% python3 -q
>>> import numpy as np
>>> np.set_printoptions(precision=3, suppress=True, linewidth=120, floatmode="fixed")
>>> E = np.minimum.outer(np.arange(1, 7), np.arange(1, 7)) * 2
>>> E
array([[ 2,  2,  2,  2,  2,  2],
       [ 2,  4,  4,  4,  4,  4],
       [ 2,  4,  6,  6,  6,  6],
       [ 2,  4,  6,  8,  8,  8],
       [ 2,  4,  6,  8, 10, 10],
       [ 2,  4,  6,  8, 10, 12]])
>>> Q, vecs = np.linalg.qr(E[:, :4])[0], np.linalg.qr(E[:, 4:])[0]
>>> s = np.linalg.svd(Q.T @ vecs, compute_uv=False)
>>> s
array([0.997, 0.292])
>>> (s > 0.9).sum()
np.int64(1)
>>> w, vecs = np.linalg.eigh(E)
>>> w
array([ 0.530,  0.638,  0.892,  1.549,  3.976, 34.414])
>>> vecs @ np.diag(w) @ vecs.T
array([[ 2.000,  2.000,  2.000,  2.000,  2.000,  2.000],
       [ 2.000,  4.000,  4.000,  4.000,  4.000,  4.000],
       [ 2.000,  4.000,  6.000,  6.000,  6.000,  6.000],
       [ 2.000,  4.000,  6.000,  8.000,  8.000,  8.000],
       [ 2.000,  4.000,  6.000,  8.000, 10.000, 10.000],
       [ 2.000,  4.000,  6.000,  8.000, 10.000, 12.000]])
>>> np.abs(vecs[:, -1])
array([0.133, 0.258, 0.368, 0.457, 0.519, 0.551])
>>> (w > 1e-8).sum(), (w < -1e-8).sum()
(np.int64(6), np.int64(0))
>>> np.round(vecs.T @ E @ vecs, 3) + 0
array([[ 0.530,  0.000,  0.000,  0.000,  0.000,  0.000],
       [ 0.000,  0.638,  0.000,  0.000,  0.000,  0.000],
       [ 0.000,  0.000,  0.892,  0.000,  0.000,  0.000],
       [ 0.000,  0.000,  0.000,  1.549,  0.000,  0.000],
       [ 0.000,  0.000,  0.000,  0.000,  3.976,  0.000],
       [ 0.000,  0.000,  0.000,  0.000,  0.000, 34.414]])
>>> np.abs(vecs[:, -1]).round(6).argmax()
np.int64(5)
>>> np.linalg.eigvalsh(E + -3 * np.eye(6))
array([-2.470, -2.362, -2.108, -1.451,  0.976, 31.414])
>>> W0 = np.loadtxt("test10.csv", delimiter=",")
>>> W0
array([[ 1.000,  0.000,  0.000,  0.000,  0.000,  0.000,  0.000],
       [ 5.000,  1.000,  0.000,  0.000,  0.000,  0.000,  0.000],
       [ 0.000,  2.000,  1.000,  0.000,  0.000,  0.000,  0.000],
       [-5.000, -1.000, -1.000,  1.000,  0.000,  0.000,  0.000],
       [-5.000, -5.000,  3.000,  3.000,  1.000,  0.000,  0.000],
       [ 5.000, -3.000, -1.000, -5.000,  5.000,  1.000,  0.000],
       [-4.000, -3.000,  3.000,  2.000,  0.000,  0.000,  1.000]])
>>> out = np.array([[0, 5], [4, 3], [5, 0], [3, 3], [2, 2], [1, 0], [0, 3]])
>>> out.T @ W0.T
array([[  0.000,   4.000,  13.000,  -6.000,   6.000, -21.000,   9.000],
       [  5.000,  28.000,   6.000, -25.000, -29.000,  11.000, -20.000]])
>>> np.linalg.matrix_rank(W0 @ out)
np.int64(2)
>>> W0 @ out
array([[  0.000,   5.000],
       [  4.000,  28.000],
       [ 13.000,   6.000],
       [ -6.000, -25.000],
       [  6.000, -29.000],
       [-21.000,  11.000],
       [  9.000, -20.000]])
>>> vec = np.array([-3, -3, 0, -5, 0, 4, 5])
>>> W0 @ np.eye(7)[3]
array([ 0.000,  0.000,  0.000,  1.000,  3.000, -5.000,  2.000])
>>> W0 @ (2 * vec)
array([ -6.000, -36.000, -12.000,  26.000,  30.000,  46.000,  32.000])
>>> np.prod(np.diag(W0)), np.round(np.linalg.det(W0), 3)
(np.float64(1.0), np.float64(1.0))
>>> [int(np.linalg.matrix_rank(np.linalg.matrix_power(W0, p))) for p in range(1, 8)]
[7, 7, 7, 7, 7, 7, 7]
>>> np.round(np.linalg.norm(W0, 2), 3)
np.float64(12.897)
>>> np.linalg.norm(W0, axis=1).argmax()
np.int64(5)
>>> round(np.linalg.norm(W0, "nuc"), 3)
np.float64(28.697)
>>> round(float(np.linalg.norm(W0, 1)), 3), np.round(np.linalg.norm(W0, np.inf), 3)
(25.0, np.float64(20.0))
>>> rng = np.random.default_rng(688747)
>>> out = W0 + rng.integers(-2, 3, (7, 6)) @ rng.integers(-2, 3, (6, 7))
>>> out
array([[ -5.000,  10.000,  11.000,   7.000,   7.000,   0.000,   3.000],
       [  3.000,  -2.000,   0.000,   1.000,  -4.000,   4.000,  -8.000],
       [  7.000,   1.000,  -7.000,  -3.000, -12.000,  -4.000, -12.000],
       [ -3.000,   6.000,  -2.000,   9.000,  -5.000,  -4.000,  -9.000],
       [-12.000,  -2.000,   5.000,  -5.000,  10.000,  -2.000,  16.000],
       [ 15.000,  -2.000,  -2.000,  -5.000,  -7.000,  -3.000, -13.000],
       [ -4.000,   0.000,  11.000,   5.000,  -3.000,   2.000,  -7.000]])
>>> np.round(np.linalg.svd(out - W0, compute_uv=False), 3) + 0
array([38.477, 22.032, 11.726,  8.036,  5.456,  0.533,  0.000])
>>> np.linalg.matrix_rank(out - W0, tol=1e-8)
np.int64(6)
>>> arr = np.minimum.outer(np.arange(1, 5), np.arange(1, 5)) * 4
>>> arr
array([[ 4,  4,  4,  4],
       [ 4,  8,  8,  8],
       [ 4,  8, 12, 12],
       [ 4,  8, 12, 16]])
>>> u = np.array([2, 0, 0, 2])
>>> out = arr + np.outer(u, np.eye(4)[0])
>>> out
array([[ 6.000,  4.000,  4.000,  4.000],
       [ 4.000,  8.000,  8.000,  8.000],
       [ 4.000,  8.000, 12.000, 12.000],
       [ 6.000,  8.000, 12.000, 16.000]])
>>> np.linalg.matrix_rank(np.linalg.inv(out) - np.linalg.inv(arr), tol=1e-8)
np.int64(1)
>>> round(np.linalg.det(out) / np.linalg.det(arr), 3), np.round(1 + np.linalg.solve(arr, u)[0], 3)
(np.float64(2.0), np.float64(2.0))
>>> np.linalg.matrix_rank(out - arr)
np.int64(1)
>>> w, vecs = np.linalg.eigh(arr)
>>> vec = np.array([1, -2, -1, -3])
>>> vec @ arr @ vec
np.int64(344)
>>> vecs * np.maximum(w, 0) @ vecs.T
array([[ 4.000,  4.000,  4.000,  4.000],
       [ 4.000,  8.000,  8.000,  8.000],
       [ 4.000,  8.000, 12.000, 12.000],
       [ 4.000,  8.000, 12.000, 16.000]])
>>> G = W0.T @ W0
>>> np.linalg.matrix_rank(G)
np.int64(7)
>>> (W0 @ W0.T).shape
(7, 7)
>>> np.trace(G), (W0 ** 2).sum()
(np.float64(254.0), np.float64(254.0))
>>> G
array([[117.000,  32.000, -27.000, -53.000,  20.000,   5.000,  -4.000],
       [ 32.000,  49.000, -18.000,  -7.000, -20.000,  -3.000,  -3.000],
       [-27.000, -18.000,  21.000,  19.000,  -2.000,  -1.000,   3.000],
       [-53.000,  -7.000,  19.000,  39.000, -22.000,  -5.000,   2.000],
       [ 20.000, -20.000,  -2.000, -22.000,  26.000,   5.000,   0.000],
       [  5.000,  -3.000,  -1.000,  -5.000,   5.000,   1.000,   0.000],
       [ -4.000,  -3.000,   3.000,   2.000,   0.000,   0.000,   1.000]])
>>> np.diag(G)
array([117.000,  49.000,  21.000,  39.000,  26.000,   1.000,   1.000])
>>> np.round(np.linalg.eigvalsh(G)[::-1], 3) + 0
array([166.340,  64.266,  18.102,   4.022,   0.998,   0.272,   0.000])
>>> vec = np.array([7, 9, 2, 0, 3, 2, 8])
>>> h = np.maximum(G @ vec, 0)
>>> G.T @ h
array([145890.000,  60374.000, -39270.000, -62679.000,  12299.000,   4081.000,  -5981.000])
>>> np.tanh(G @ vec)
array([ 1.000,  1.000, -1.000, -1.000,  1.000,  1.000, -1.000])
>>> G * (h > 1e-9)[:, None]
array([[117.000,  32.000, -27.000, -53.000,  20.000,   5.000,  -4.000],
       [ 32.000,  49.000, -18.000,  -7.000, -20.000,  -3.000,  -3.000],
       [ -0.000,  -0.000,   0.000,   0.000,  -0.000,  -0.000,   0.000],
       [ -0.000,  -0.000,   0.000,   0.000,  -0.000,  -0.000,   0.000],
       [ 20.000, -20.000,  -2.000, -22.000,  26.000,   5.000,   0.000],
       [  5.000,  -3.000,  -1.000,  -5.000,   5.000,   1.000,   0.000],
       [ -0.000,  -0.000,   0.000,   0.000,   0.000,   0.000,   0.000]])
>>> vec = np.ones(4)
>>> for _ in range(3):
...     vec = arr @ vec
...     vec /= np.linalg.norm(vec)
...     print(round(vec @ arr @ vec, 3))
... 
33.122
33.163
33.163
>>> vec
array([0.228, 0.429, 0.577, 0.656])
>>> round(np.linalg.eigvalsh(arr)[-1], 3)
np.float64(33.163)
>>> A = np.load("mat.npy")
>>> A
array([[ 1.470,  0.660, -3.290,  2.990,  1.990,  0.980,  0.240,  0.220, -3.490, -0.560,  0.500, -0.270],
       [ 0.320, -1.040,  0.760, -1.560, -0.560, -1.120,  0.440,  0.320,  0.560, -0.360,  0.000,  0.880],
       [ 0.760,  0.140, -1.450,  1.170,  0.860,  0.280,  0.190,  0.160, -1.580, -0.330,  0.240,  0.020],
       [-1.170, -1.200,  3.460, -3.640, -2.150, -1.540,  0.030, -0.020,  3.530,  0.310, -0.460,  0.750],
       [-1.440, -2.280,  5.260, -5.980, -3.320, -2.800,  0.300,  0.160,  5.240,  0.220, -0.640,  1.560],
       [-1.750, -2.360,  5.880, -6.500, -3.690, -2.940,  0.230,  0.100,  5.910,  0.350, -0.740,  1.570],
       [ 1.430, -0.080, -2.300,  1.560,  1.330,  0.140,  0.470,  0.380, -2.590, -0.690,  0.420,  0.310],
       [ 1.180,  0.080, -2.080,  1.560,  1.220,  0.280,  0.340,  0.280, -2.300, -0.540,  0.360,  0.140]])
>>> W0 @ W0
array([[  1.000,   0.000,   0.000,   0.000,   0.000,   0.000,   0.000],
       [ 10.000,   1.000,   0.000,   0.000,   0.000,   0.000,   0.000],
       [ 10.000,   4.000,   1.000,   0.000,   0.000,   0.000,   0.000],
       [-15.000,  -4.000,  -2.000,   1.000,   0.000,   0.000,   0.000],
       [-50.000,  -7.000,   3.000,   6.000,   1.000,   0.000,   0.000],
       [ -5.000, -28.000,  18.000,   5.000,  10.000,   1.000,   0.000],
       [-33.000,  -2.000,   4.000,   4.000,   0.000,   0.000,   1.000]])
>>> np.allclose(W0 @ W0.T, W0.T @ W0)
False
>>> np.trace(W0)
np.float64(7.0)
>>> (W0 - W0.T) / 2
array([[ 0.000, -2.500,  0.000,  2.500,  2.500, -2.500,  2.000],
       [ 2.500,  0.000, -1.000,  0.500,  2.500,  1.500,  1.500],
       [ 0.000,  1.000,  0.000,  0.500, -1.500,  0.500, -1.500],
       [-2.500, -0.500, -0.500,  0.000, -1.500,  2.500, -1.000],
       [-2.500, -2.500,  1.500,  1.500,  0.000, -2.500,  0.000],
       [ 2.500, -1.500, -0.500, -2.500,  2.500,  0.000,  0.000],
       [-2.000, -1.500,  1.500,  1.000,  0.000,  0.000,  0.000]])
>>> np.allclose(W0, W0.T)
False
>>> round(np.linalg.norm(A, 2) / np.linalg.norm(A), 3)
np.float64(0.986)
>>> [round(float(x), 3) for x in np.linalg.svd(A, compute_uv=False)[:3]]
[19.818, 3.404, 0.0]
>>> np.linalg.cond(A) > 100
np.True_
>>> r = np.linalg.matrix_rank(A)
>>> r
np.int64(2)
>>> ns = np.linalg.svd(A)[2][r:].T
>>> [int(np.linalg.matrix_rank(A[:, :j + 1])) for j in range(12)]
[1, 2, 2, 2, 2, 2, 2, 2, 2, 2, 2, 2]
>>> [int(np.linalg.matrix_rank(A[:i])) for i in range(1, len(A) + 1)]
[1, 2, 2, 2, 2, 2, 2, 2]
>>> [int(np.linalg.matrix_rank(np.delete(A, i, axis=0))) for i in range(8)]
[2, 2, 2, 2, 2, 2, 2, 2]
>>> ns.shape
(12, 10)
>>> np.unique(A.round(6), axis=0).shape
(8, 12)
>>> X = np.loadtxt("arr.csv", delimiter=",")
>>> X
array([[12.000,  9.000,  0.000,  9.000,  6.000,  3.000,  3.000,  0.000,  0.000,  0.000,  0.000,  6.000],
       [ 9.000, 12.000,  0.000,  9.000,  6.000,  3.000,  3.000,  0.000,  0.000,  0.000,  0.000,  6.000],
       [ 0.000,  0.000,  3.000,  0.000,  0.000,  0.000,  0.000,  0.000,  0.000,  0.000,  0.000,  0.000],
       [ 9.000,  9.000,  0.000, 12.000,  6.000,  3.000,  3.000,  0.000,  0.000,  0.000,  0.000,  6.000],
       [ 6.000,  6.000,  0.000,  6.000,  7.000,  2.000,  2.000,  0.000,  0.000,  0.000,  0.000,  4.000],
       [ 3.000,  3.000,  0.000,  3.000,  2.000,  4.000,  1.000,  0.000,  0.000,  0.000,  0.000,  2.000],
       [ 3.000,  3.000,  0.000,  3.000,  2.000,  1.000,  4.000,  0.000,  0.000,  0.000,  0.000,  2.000],
       [ 0.000,  0.000,  0.000,  0.000,  0.000,  0.000,  0.000,  3.000,  0.000,  0.000,  0.000,  0.000],
       [ 0.000,  0.000,  0.000,  0.000,  0.000,  0.000,  0.000,  0.000,  3.000,  0.000,  0.000,  0.000],
       [ 0.000,  0.000,  0.000,  0.000,  0.000,  0.000,  0.000,  0.000,  0.000,  3.000,  0.000,  0.000],
       [ 0.000,  0.000,  0.000,  0.000,  0.000,  0.000,  0.000,  0.000,  0.000,  0.000,  3.000,  0.000],
       [ 6.000,  6.000,  0.000,  6.000,  4.000,  2.000,  2.000,  0.000,  0.000,  0.000,  0.000,  7.000]])
>>> vec = np.array([3, -1, -3, 1, -4, 1, 3, 1, -2, 1, -3, 0])
>>> y = X @ vec
>>> y
array([24.000, 12.000, -9.000, 18.000, -2.000,  8.000, 14.000,  3.000, -6.000,  3.000, -9.000, 10.000])
>>> np.round(np.linalg.solve(X, -1 * y), 3) + 0
array([-3.000,  1.000,  3.000, -1.000,  4.000, -1.000, -3.000, -1.000,  2.000, -1.000,  3.000,  0.000])
>>> mat = np.load("w.npy")
>>> mat
array([[-2,  3,  2,  1,  0, -3, -3,  0, -2, -3,  0],
       [-2, -2, -3, -3, -2,  2, -1,  2, -3,  0, -3],
       [-2,  3,  0,  3, -1,  1, -2, -2, -2,  0,  3],
       [ 2,  1,  0, -1,  2, -1,  0, -3,  3, -2,  0],
       [ 2,  0, -1, -1, -3, -2, -3, -3,  1,  0,  2],
       [ 1,  0, -1, -1,  2, -3,  2, -1, -2,  0,  1],
       [ 2,  2,  2,  1, -2,  0, -3, -1,  1,  0,  3],
       [ 0,  2, -1,  3, -1, -1, -1,  3,  1,  2,  2],
       [-2,  2, -3,  3, -3,  2,  2, -3,  0,  3, -3],
       [ 1, -2,  2, -3,  1,  3, -1, -1, -2,  1, -2],
       [ 1,  1, -3, -1, -3,  3,  1, -2,  3, -2,  2]])
>>> u = np.array([1, 2, 1, 2, 3, 3, 0, 1, 0, 0, 0])
>>> out = mat + np.outer(u, np.eye(11)[8])
>>> round(float(np.linalg.det(out) / np.linalg.det(mat)), 3), np.round(1 + np.linalg.solve(mat, u)[8], 3)
(0.822, np.float64(0.822))
